>>> import numpy as np
>>> np.set_printoptions(suppress=True, linewidth=160)
>>> m1 = np.load("a.npy")
>>> m1.round(2) + 0
array([[-0.19, -0.01, -0.39, -0.13, -0.45,  0.3 ,  0.5 ,  0.24, -0.44, -0.09],
       [ 0.1 , -0.31, -0.3 , -0.02, -0.06,  0.42, -0.15, -0.77,  0.01, -0.12],
       [-0.19,  0.63, -0.2 ,  0.62,  0.02, -0.14, -0.01, -0.28, -0.2 , -0.1 ],
       [ 0.29,  0.49,  0.07, -0.28, -0.59,  0.18, -0.44,  0.03,  0.1 ,  0.09],
       [-0.03,  0.08,  0.16,  0.04, -0.34, -0.15,  0.6 , -0.29,  0.58,  0.2 ],
       [-0.1 ,  0.17, -0.34, -0.43,  0.08, -0.36,  0.  , -0.03,  0.26, -0.68],
       [-0.76,  0.  ,  0.15,  0.07, -0.04,  0.42, -0.23,  0.15,  0.35, -0.11],
       [-0.19,  0.42,  0.13, -0.55,  0.44,  0.17,  0.19, -0.26, -0.2 ,  0.31],
       [-0.35, -0.16, -0.47, -0.13, -0.15, -0.45, -0.28, -0.06,  0.  ,  0.55],
       [ 0.29,  0.17, -0.56,  0.12,  0.33,  0.35,  0.07,  0.31,  0.43,  0.22]])
>>> # columns are unit length and at right angles
>>> print(np.round((m1 + m1.T) / 2, 2) + 0)
[[-0.19  0.04 -0.29  0.08 -0.24  0.1  -0.13  0.03 -0.39  0.1 ]
 [ 0.04 -0.31  0.17  0.23  0.01  0.29 -0.08 -0.17 -0.07  0.02]
 [-0.29  0.17 -0.2   0.34  0.09 -0.24  0.07 -0.08 -0.34 -0.33]
 [ 0.08  0.23  0.34 -0.28 -0.28 -0.12 -0.19 -0.26 -0.02  0.11]
 [-0.24  0.01  0.09 -0.28 -0.34 -0.04  0.28  0.07  0.22  0.27]
 [ 0.1   0.29 -0.24 -0.12 -0.04 -0.36  0.21  0.07 -0.09 -0.16]
 [-0.13 -0.08  0.07 -0.19  0.28  0.21 -0.23  0.17  0.04 -0.02]
 [ 0.03 -0.17 -0.08 -0.26  0.07  0.07  0.17 -0.26 -0.13  0.31]
 [-0.39 -0.07 -0.34 -0.02  0.22 -0.09  0.04 -0.13  0.    0.49]
 [ 0.1   0.02 -0.33  0.11  0.27 -0.16 -0.02  0.31  0.49  0.22]]
>>> np.round(np.abs(np.linalg.eigvals(m1)).max(), 2)
np.float64(1.0)
>>> print(np.allclose(m1, m1.T))
False
>>> x = np.array([1, 1, 5, 2, 0, 5, 0, 2, 2, 4])
>>> 10 - np.linalg.matrix_rank(m1 - np.eye(10), tol=1e-8)
np.int64(1)
>>> np.round(m1.T @ (m1 @ x), 2) + 0
array([1., 1., 5., 2., 0., 5., 0., 2., 2., 4.])
>>> Q, V = np.linalg.qr(m1[:, :2])[0], np.linalg.qr(m1[:, 2:])[0]
>>> sigma = np.linalg.svd(Q.T @ V, compute_uv=False)
>>> (sigma > 0.9).sum()
np.int64(0)
>>> r0 = np.array([1, 0, 1, 2, -3, 0, 0, 2, -1, -3])
>>> out = m1 + np.outer(r0, np.eye(10)[3])
>>> np.linalg.matrix_rank(np.linalg.inv(out) - np.linalg.inv(m1), tol=1e-8)
np.int64(1)
>>> np.round(np.linalg.det(out) / np.linalg.det(m1), 2), np.round(1 + np.linalg.solve(m1, r0)[3], 2)
(np.float64(-0.51), np.float64(-0.51))
>>> round(np.linalg.norm(m1, 2), 2)
np.float64(1.0)
>>> np.linalg.norm(m1, axis=1).argmax()
np.int64(1)
>>> print(round(m1[5] @ m1[4], 2))
0.0
>>> print(np.round(np.linalg.norm(m1, axis=1), 2))
[1. 1. 1. 1. 1. 1. 1. 1. 1. 1.]
>>> mat = np.loadtxt("dump.csv", delimiter=",")
>>> mat
array([[ 1.3, -0.2,  5. , -0.4,  1. ,  0.8],
       [-1.1, -0.7,  5.5, -1.1, -0.7, -0.4],
       [ 1.1,  0.3,  2. , -0.6,  0.9, -0.4],
       [ 2.3,  0.2,  4. , -0.4,  1.7,  0.5],
       [-2.7,  1.5, -7. ,  0.1, -0.2,  0.4],
       [ 0.4,  0.2, -7. , -0.3,  0.4,  0.6],
       [ 0.1,  0.2, -1.5,  0.4, -0.4, -2.1],
       [-0.5,  0.1, -1.5,  0.2,  0.6, -0.8],
       [-0.4, -1.5,  1. ,  0.6,  0.2,  1.3],
       [ 0.7, -2.5,  2.5,  1.3, -0.9, -0.6]])
>>> out = np.c_[mat[:, :2] @ np.array([[5, 7], [5, 5]]), np.array([9, 4, 2, 2, 5, 8, 2, 3, 5, 5])]
>>> out.round(2)
array([[  5.5,   8.1,   9. ],
       [ -9. , -11.2,   4. ],
       [  7. ,   9.2,   2. ],
       [ 12.5,  17.1,   2. ],
       [ -6. , -11.4,   5. ],
       [  3. ,   3.8,   8. ],
       [  1.5,   1.7,   2. ],
       [ -2. ,  -3. ,   3. ],
       [ -9.5, -10.3,   5. ],
       [ -9. ,  -7.6,   5. ]])
>>> np.round(np.linalg.norm(np.linalg.qr(mat)[0].T @ out, axis=0) ** 2 / ((out ** 2).sum(axis=0) + 1e-12), 2)
array([1.  , 1.  , 0.53])
>>> print(np.linalg.matrix_rank(out))
3
>>> print(np.linalg.matrix_rank(np.c_[mat, out]))
7
>>> J = np.loadtxt("arr.csv", delimiter=",")
>>> J
array([[-4., -5.,  4.,  1.,  3.,  3.,  1., -3., -1.],
       [-5.,  4., -1., -3., -3.,  2., -5.,  4., -5.],
       [ 4., -1.,  2., -4., -1.,  0., -3., -5., -1.],
       [ 1., -3., -4., -2., -3.,  0., -1.,  1.,  5.],
       [ 3., -3., -1., -3.,  4.,  0.,  0., -1.,  2.],
       [ 3.,  2.,  0.,  0.,  0.,  0.,  0., -3., -5.],
       [ 1., -5., -3., -1.,  0.,  0.,  0., -3., -3.],
       [-3.,  4., -5.,  1., -1., -3., -3., -4., -2.],
       [-1., -5., -1.,  5.,  2., -5., -3., -2., -4.]])
>>> out = J / np.linalg.norm(J, axis=1, keepdims=True)
>>> G = out @ out.T
>>> np.argwhere(np.triu(np.abs(G) > 0.95, 1))
array([], shape=(0, 2), dtype=int64)
>>> (np.abs(G) > 0.9).astype(int)
array([[1, 0, 0, 0, 0, 0, 0, 0, 0],
       [0, 1, 0, 0, 0, 0, 0, 0, 0],
       [0, 0, 1, 0, 0, 0, 0, 0, 0],
       [0, 0, 0, 1, 0, 0, 0, 0, 0],
       [0, 0, 0, 0, 1, 0, 0, 0, 0],
       [0, 0, 0, 0, 0, 1, 0, 0, 0],
       [0, 0, 0, 0, 0, 0, 1, 0, 0],
       [0, 0, 0, 0, 0, 0, 0, 1, 0],
       [0, 0, 0, 0, 0, 0, 0, 0, 1]])
>>> np.round(np.degrees(np.arccos(np.clip(G[7, 2], -1, 1))), 2)
np.float64(88.59)
>>> G[7].round(2)
array([-0.32,  0.36,  0.02, -0.06, -0.35,  0.32,  0.13,  1.  ,  0.31])
>>> x = np.array([0, -2, 3, 1, -1, 3, -3, -1, -1])
>>> h1 = np.maximum(J @ x, 0)
>>> np.flatnonzero(h1 > 1e-9)
array([0, 1, 2, 5, 6, 8])
>>> print(J.T @ h1)
[ -87. -198.  121.  -39.   57.   62. -115. -196. -183.]
>>> J * (h1 > 1e-9)[:, None]
array([[-4., -5.,  4.,  1.,  3.,  3.,  1., -3., -1.],
       [-5.,  4., -1., -3., -3.,  2., -5.,  4., -5.],
       [ 4., -1.,  2., -4., -1.,  0., -3., -5., -1.],
       [ 0., -0., -0., -0., -0.,  0., -0.,  0.,  0.],
       [ 0., -0., -0., -0.,  0.,  0.,  0., -0.,  0.],
       [ 3.,  2.,  0.,  0.,  0.,  0.,  0., -3., -5.],
       [ 1., -5., -3., -1.,  0.,  0.,  0., -3., -3.],
       [-0.,  0., -0.,  0., -0., -0., -0., -0., -0.],
       [-1., -5., -1.,  5.,  2., -5., -3., -2., -4.]])
>>> np.round(np.tanh(J @ x), 2)
array([ 1.,  1.,  1., -1., -1.,  1.,  1., -1.,  1.])
>>> h1
array([30., 11., 20.,  0.,  0.,  4.,  6.,  0., 10.])
>>> np.maximum(J @ x, 0) - np.maximum(-J @ x, 0)
array([ 30.,  11.,  20.,  -8.,  -5.,   4.,   6., -15.,  10.])
>>> out = np.array([[1, 3],
...     [2, 2],
...     [-1, -5],
...     [1, -1],
...     [2, 2],
...     [3, -3],
...     [2, 3],
...     [-2, -5],
...     [1, -3]])
>>> print(J @ out)
[[  5. -25.]
 [-22. -31.]
 [ -3.  21.]
 [ -8. -10.]
 [  7.  18.]
 [  8.  43.]
 [ -4.  33.]
 [  0.  47.]
 [-22.  19.]]
>>> print(np.einsum("ij->j", J))
[ -1. -12.  -9.  -6.   1.  -3. -14. -16. -14.]
>>> np.linalg.matrix_rank(J @ out)
np.int64(2)
>>> out.T @ J.T
array([[  5., -22.,  -3.,  -8.,   7.,   8.,  -4.,   0., -22.],
       [-25., -31.,  21., -10.,  18.,  43.,  33.,  47.,  19.]])
>>> np.einsum("ik,kj->ij", J, out)
array([[  5., -25.],
       [-22., -31.],
       [ -3.,  21.],
       [ -8., -10.],
       [  7.,  18.],
       [  8.,  43.],
       [ -4.,  33.],
       [  0.,  47.],
       [-22.,  19.]])
>>> np.linalg.matrix_rank(np.vstack([J, out.T]))
np.int64(9)
>>> r0 = np.array([3, -7, -4, -8, -3, 3, -9, 7, 9, -5])
>>> E = np.array([np.roll(r0, i) for i in range(10)])
>>> E
array([[ 3, -7, -4, -8, -3,  3, -9,  7,  9, -5],
       [-5,  3, -7, -4, -8, -3,  3, -9,  7,  9],
       [ 9, -5,  3, -7, -4, -8, -3,  3, -9,  7],
       [ 7,  9, -5,  3, -7, -4, -8, -3,  3, -9],
       [-9,  7,  9, -5,  3, -7, -4, -8, -3,  3],
       [ 3, -9,  7,  9, -5,  3, -7, -4, -8, -3],
       [-3,  3, -9,  7,  9, -5,  3, -7, -4, -8],
       [-8, -3,  3, -9,  7,  9, -5,  3, -7, -4],
       [-4, -8, -3,  3, -9,  7,  9, -5,  3, -7],
       [-7, -4, -8, -3,  3, -9,  7,  9, -5,  3]])
>>> left, sigma, Vh = np.linalg.svd(E, full_matrices=False)
>>> np.round(sigma / sigma[0], 2)
array([1.  , 1.  , 0.89, 0.89, 0.76, 0.76, 0.51, 0.29, 0.29, 0.22])
>>> (sigma > 1e-8).sum()
np.int64(10)
>>> print(np.round(np.cumsum(sigma ** 2) / np.sum(sigma ** 2), 2))
[0.19 0.38 0.54 0.69 0.8  0.91 0.96 0.97 0.99 1.  ]
>>> M = np.minimum.outer(np.arange(1, 8), np.arange(1, 8)) * -3
>>> print(M)
[[ -3  -3  -3  -3  -3  -3  -3]
 [ -3  -6  -6  -6  -6  -6  -6]
 [ -3  -6  -9  -9  -9  -9  -9]
 [ -3  -6  -9 -12 -12 -12 -12]
 [ -3  -6  -9 -12 -15 -15 -15]
 [ -3  -6  -9 -12 -15 -18 -18]
 [ -3  -6  -9 -12 -15 -18 -21]]
>>> rng = np.random.default_rng(72)
>>> lab = rng.permutation(7)
>>> lab
array([3, 4, 6, 1, 2, 5, 0])
>>> out = M[lab][:, lab]
>>> np.trace(out)
np.int64(-84)
>>> np.round(np.sort(np.abs(np.linalg.eigvals(out))), 2)
array([ 0.78,  0.9 ,  1.15,  1.68,  3.  ,  7.85, 68.64])
>>> [round(float(np.linalg.det(M[:i, :i])), 2) + 0 for i in range(1, 8)]
[-3.0, 9.0, -27.0, 81.0, -243.0, 729.0, -2187.0]
>>> np.all(np.linalg.eigvalsh(M) > 0)
np.False_
>>> Q, V = np.linalg.qr(M[:, :1])[0], np.linalg.qr(M[:, 1:])[0]
>>> sigma = np.linalg.svd(Q.T @ V, compute_uv=False)
>>> round(np.linalg.norm(Q @ Q.T - V @ V.T, 2), 2)
np.float64(1.0)
>>> (sigma > 0.9).sum()
np.int64(1)
>>> np.round(np.degrees(np.arccos(sigma.clip(0, 1))), 2)
array([9.73])
>>> sigma.round(2)
array([0.99])
>>> out = np.array([[5, 2, 5, 2, 0, 3, 0, 1],
...     [2, 3, 5, 0, 5, 2, 2, 5],
...     [3, 4, 4, 5, 1, 0, 2, 3],
...     [1, 3, 5, 1, 1, 3, 2, 1],
...     [1, 3, 0, 2, 4, 3, 4, 0]])
>>> F = out.T @ out
>>> print(F)
[[40 34 52 28 18 25 16 25]
 [34 47 56 33 34 30 32 32]
 [52 56 91 35 34 40 28 47]
 [28 33 35 34 14 15 20 18]
 [18 34 34 14 43 25 30 29]
 [25 30 40 15 25 31 22 16]
 [16 32 28 20 30 22 28 18]
 [25 32 47 18 29 16 18 36]]
>>> # symmetric
>>> out = F[0, 0] * F[1:] - np.outer(F[1:, 0], F[0])
>>> print(out)
[[   0  724  472  368  748  350  736  430]
 [   0  472  936  -56  424  300  288  580]
 [   0  368  -56  576   56 -100  352   20]
 [   0  748  424   56 1396  550  912  710]
 [   0  350  300 -100  550  615  480   15]
 [   0  736  288  352  912  480  864  320]
 [   0  430  580   20  710   15  320  815]]
>>> print(np.linalg.matrix_rank(out), np.linalg.matrix_rank(F))
4 5
>>> r0 = np.array([-3, 1])
>>> np.array([np.convolve(row, r0, "same") for row in F])
array([[-120,  -62, -122,  -32,  -26,  -57,  -23,  -59],
       [-102, -107, -121,  -43,  -69,  -56,  -66,  -64],
       [-156, -116, -217,  -14,  -67,  -86,  -44, -113],
       [ -84,  -71,  -72,  -67,   -8,  -31,  -45,  -34],
       [ -54,  -84,  -68,   -8, -115,  -32,  -65,  -57],
       [ -75,  -65,  -90,   -5,  -60,  -68,  -35,  -26],
       [ -48,  -80,  -52,  -32,  -70,  -36,  -62,  -26],
       [ -75,  -71, -109,   -7,  -69,  -19,  -38,  -90]])
>>> print(np.convolve(F[6], r0))
[-48 -80 -52 -32 -70 -36 -62 -26  18]
>>> x = np.array([1, 0, 1, 0, 1, 1, -2, 2])
>>> (F * x).sum(axis=1)
array([153, 154, 255,  88, 118, 109,  76, 153])
>>> F @ x
array([153, 154, 255,  88, 118, 109,  76, 153])
>>> (F @ x).argmax()
np.int64(2)
>>> r = np.linalg.matrix_rank(F)
>>> r
np.int64(5)
>>> null = np.linalg.svd(F)[2][r:].T
>>> [int(np.linalg.matrix_rank(F[:, :j + 1])) for j in range(8)]
[1, 2, 3, 4, 5, 5, 5, 5]
>>> [int(np.linalg.matrix_rank(np.delete(F, i, axis=0))) for i in range(8)]
[5, 5, 5, 5, 5, 5, 5, 5]
>>> np.linalg.matrix_rank(F.T @ F), np.linalg.matrix_rank(F @ F.T)
(np.int64(5), np.int64(5))
>>> null.shape
(8, 3)
>>> data = np.loadtxt("case15.csv", delimiter=",")
>>> data.round(2)
array([[ 0.81,  0.  ,  0.  ,  0.  ,  0.  , -0.59],
       [ 0.  ,  1.  ,  0.  ,  0.  ,  0.  ,  0.  ],
       [ 0.  ,  0.  ,  1.  ,  0.  ,  0.  ,  0.  ],
       [ 0.  ,  0.  ,  0.  ,  1.  ,  0.  ,  0.  ],
       [ 0.  ,  0.  ,  0.  ,  0.  ,  1.  ,  0.  ],
       [ 0.59,  0.  ,  0.  ,  0.  ,  0.  ,  0.81]])
>>> # keeps lengths
>>> round(float(np.linalg.det(data)), 2)
1.0
>>> np.round((data + data.T) / 2, 2)
array([[0.81, 0.  , 0.  , 0.  , 0.  , 0.  ],
       [0.  , 1.  , 0.  , 0.  , 0.  , 0.  ],
       [0.  , 0.  , 1.  , 0.  , 0.  , 0.  ],
       [0.  , 0.  , 0.  , 1.  , 0.  , 0.  ],
       [0.  , 0.  , 0.  , 0.  , 1.  , 0.  ],
       [0.  , 0.  , 0.  , 0.  , 0.  , 0.81]])
>>> np.round((data - data.T) / 2, 2)
array([[ 0.  ,  0.  ,  0.  ,  0.  ,  0.  , -0.59],
       [ 0.  ,  0.  ,  0.  ,  0.  ,  0.  ,  0.  ],
       [ 0.  ,  0.  ,  0.  ,  0.  ,  0.  ,  0.  ],
       [ 0.  ,  0.  ,  0.  ,  0.  ,  0.  ,  0.  ],
       [ 0.  ,  0.  ,  0.  ,  0.  ,  0.  ,  0.  ],
       [ 0.59,  0.  ,  0.  ,  0.  ,  0.  ,  0.  ]])
>>> np.allclose(data @ data.T, data.T @ data)
True
